$ python3 -q
>>> import numpy as np
>>> np.set_printoptions(suppress=True, linewidth=120)
>>> X = np.load("m.npy")
>>> X
array([[1.  , 0.9 , 0.81, 0.73],
       [0.9 , 1.  , 0.9 , 0.81],
       [0.81, 0.9 , 1.  , 0.9 ],
       [0.73, 0.81, 0.9 , 1.  ]])
>>> w, V = np.linalg.eig(X)
>>> round(np.prod(w), 2)
np.float64(0.01)
>>> np.round(np.sort(np.linalg.eigvals(X @ X)), 2) + 0
array([ 0.  ,  0.01,  0.1 , 12.44])
>>> np.round(np.sort(np.linalg.eigvals(np.linalg.inv(X))), 2)
array([ 0.28,  3.24,  9.72, 16.34])
>>> w.round(2)
array([3.53, 0.31, 0.1 , 0.06])
>>> np.round(X @ V[:, 0] - w[0] * V[:, 0], 2) + 0
array([0., 0., 0., 0.])
>>> np.round(np.sort(np.linalg.eigvals(X.T)), 2)
array([0.06, 0.1 , 0.31, 3.53])
>>> rng = np.random.default_rng(16)
>>> other = X + rng.integers(-2, 3, (4, 1)) @ rng.integers(-2, 3, (1, 4))
>>> other
array([[ 1.  ,  0.9 ,  0.81,  0.73],
       [ 0.9 ,  1.  ,  0.9 ,  0.81],
       [ 2.81, -3.1 ,  1.  , -1.1 ],
       [ 0.73,  0.81,  0.9 ,  1.  ]])
>>> np.linalg.matrix_rank(other - X, tol=1e-8)
np.int64(1)
>>> other - X
array([[ 0.,  0.,  0.,  0.],
       [ 0.,  0.,  0.,  0.],
       [ 2., -4.,  0., -2.],
       [ 0.,  0.,  0.,  0.]])
>>> other = X / np.sqrt((X ** 2).mean(axis=1, keepdims=True))
>>> np.linalg.matrix_rank(X - X.mean(axis=1, keepdims=True))
np.int64(3)
>>> print(np.round(np.linalg.norm(other, axis=1), 2))
[2. 2. 2. 2.]
>>> np.round(X - X.mean(axis=1, keepdims=True), 2) + 0
array([[ 0.14,  0.04, -0.05, -0.13],
       [ 0.  ,  0.1 ,  0.  , -0.09],
       [-0.09,  0.  ,  0.1 ,  0.  ],
       [-0.13, -0.05,  0.04,  0.14]])
>>> print(other[1].round(2))
[0.99 1.1  0.99 0.9 ]
>>> other = np.linalg.inv(X)
>>> other.round(2)
array([[ 5.26, -4.74,  0.02, -0.03],
       [-4.74,  9.53, -4.76,  0.02],
       [ 0.02, -4.76,  9.53, -4.74],
       [-0.03,  0.02, -4.74,  5.26]])
>>> round(np.linalg.cond(X), 2)
np.float64(57.63)
>>> round(np.linalg.slogdet(X)[0], 2)
np.float64(1.0)
>>> np.round(np.linalg.det(X) * other, 2) + 0
array([[ 0.04, -0.03,  0.  ,  0.  ],
       [-0.03,  0.07, -0.03,  0.  ],
       [ 0.  , -0.03,  0.07, -0.03],
       [ 0.  ,  0.  , -0.03,  0.04]])
>>> w, V = np.linalg.eigh(X)
>>> vec = np.array([7, -6, -4, -5])
>>> np.round(np.linalg.eigvalsh(X[1:, 1:]), 2)
array([0.07, 0.19, 2.74])
>>> np.abs(X).sum(axis=1).max(), round(np.abs(w).max(), 2)
(np.float64(3.61), np.float64(3.53))
>>> (np.sign(V[:, -1].round(6)) == np.sign(V[0, -1].round(6))).astype(int)
array([1, 1, 1, 1])
>>> E = np.loadtxt("arr.csv", delimiter=",")
>>> E.round(2)
array([[0.06, 0.1 , 0.02, 0.15, 0.02, 0.06, 0.15],
       [0.1 , 0.17, 0.03, 0.24, 0.03, 0.1 , 0.24],
       [0.02, 0.03, 0.01, 0.05, 0.01, 0.02, 0.05],
       [0.15, 0.24, 0.05, 0.34, 0.05, 0.15, 0.34],
       [0.02, 0.03, 0.01, 0.05, 0.01, 0.02, 0.05],
       [0.06, 0.1 , 0.02, 0.15, 0.02, 0.06, 0.15],
       [0.15, 0.24, 0.05, 0.34, 0.05, 0.15, 0.34]])
>>> labels = rng.permutation(7)
>>> labels
array([0, 1, 4, 5, 3, 2, 6])
>>> other = E[labels][:, labels]
>>> other.round(2)
array([[0.06, 0.1 , 0.02, 0.06, 0.15, 0.02, 0.15],
       [0.1 , 0.17, 0.03, 0.1 , 0.24, 0.03, 0.24],
       [0.02, 0.03, 0.01, 0.02, 0.05, 0.01, 0.05],
       [0.06, 0.1 , 0.02, 0.06, 0.15, 0.02, 0.15],
       [0.15, 0.24, 0.05, 0.15, 0.34, 0.05, 0.34],
       [0.02, 0.03, 0.01, 0.02, 0.05, 0.01, 0.05],
       [0.15, 0.24, 0.05, 0.15, 0.34, 0.05, 0.34]])
>>> np.round(np.linalg.det(other), 2), round(float(np.linalg.det(E[labels])), 2)
(np.float64(0.0), -0.0)
>>> print(np.allclose(other, E))
False
>>> np.round(np.diag(other), 2)
array([0.06, 0.17, 0.01, 0.06, 0.34, 0.01, 0.34])
>>> np.round(np.sort(np.abs(np.linalg.eigvals(other))), 2) + 0
array([0., 0., 0., 0., 0., 0., 1.])
>>> m1 = np.array([[1, -1, 1, -1], [1, 0, 0, 0], [1, 1, 1, 1], [1, 2, 4, 8]])
>>> L = np.linalg.cholesky(X)
>>> L.round(2)
array([[1.  , 0.  , 0.  , 0.  ],
       [0.9 , 0.44, 0.  , 0.  ],
       [0.81, 0.39, 0.44, 0.  ],
       [0.73, 0.35, 0.39, 0.44]])
>>> Q, Rm = np.linalg.qr(L)
>>> Q.shape, Rm.shape
((4, 4), (4, 4))
>>> print(round(float(abs(Rm[0, 0])), 2), round(float(np.linalg.norm(L[:, 0])), 2))
1.73 1.73
>>> print(np.round(Q @ Rm, 2) + 0)
[[1.   0.   0.   0.  ]
 [0.9  0.44 0.   0.  ]
 [0.81 0.39 0.44 0.  ]
 [0.73 0.35 0.39 0.44]]
>>> np.round(np.abs(np.diag(Rm)), 2)
array([1.73, 0.39, 0.37, 0.32])
>>> print(np.round(Q.T @ Q, 2) + 0)
[[1. 0. 0. 0.]
 [0. 1. 0. 0.]
 [0. 0. 1. 0.]
 [0. 0. 0. 1.]]
>>> G = m1.T @ m1
>>> np.round(np.linalg.svd(m1, compute_uv=False) ** 2, 2)
array([87.99,  4.47,  1.25,  0.29])
>>> left, s, vt = np.linalg.svd(X)
>>> np.argmax(s[:-1] / (s[1:] + 1e-6)) + 1
np.int64(1)
>>> s.round(2)
array([3.53, 0.31, 0.1 , 0.06])
>>> other = left[:, :1] @ np.diag(s[:1]) @ vt[:1]
>>> np.linalg.matrix_rank(other)
np.int64(1)
>>> print(round(float(np.linalg.norm(X - other, 2)), 2), round(float(s[1]), 2))
0.31 0.31
>>> np.linalg.matrix_rank(X, rtol=0.05)
np.int64(2)
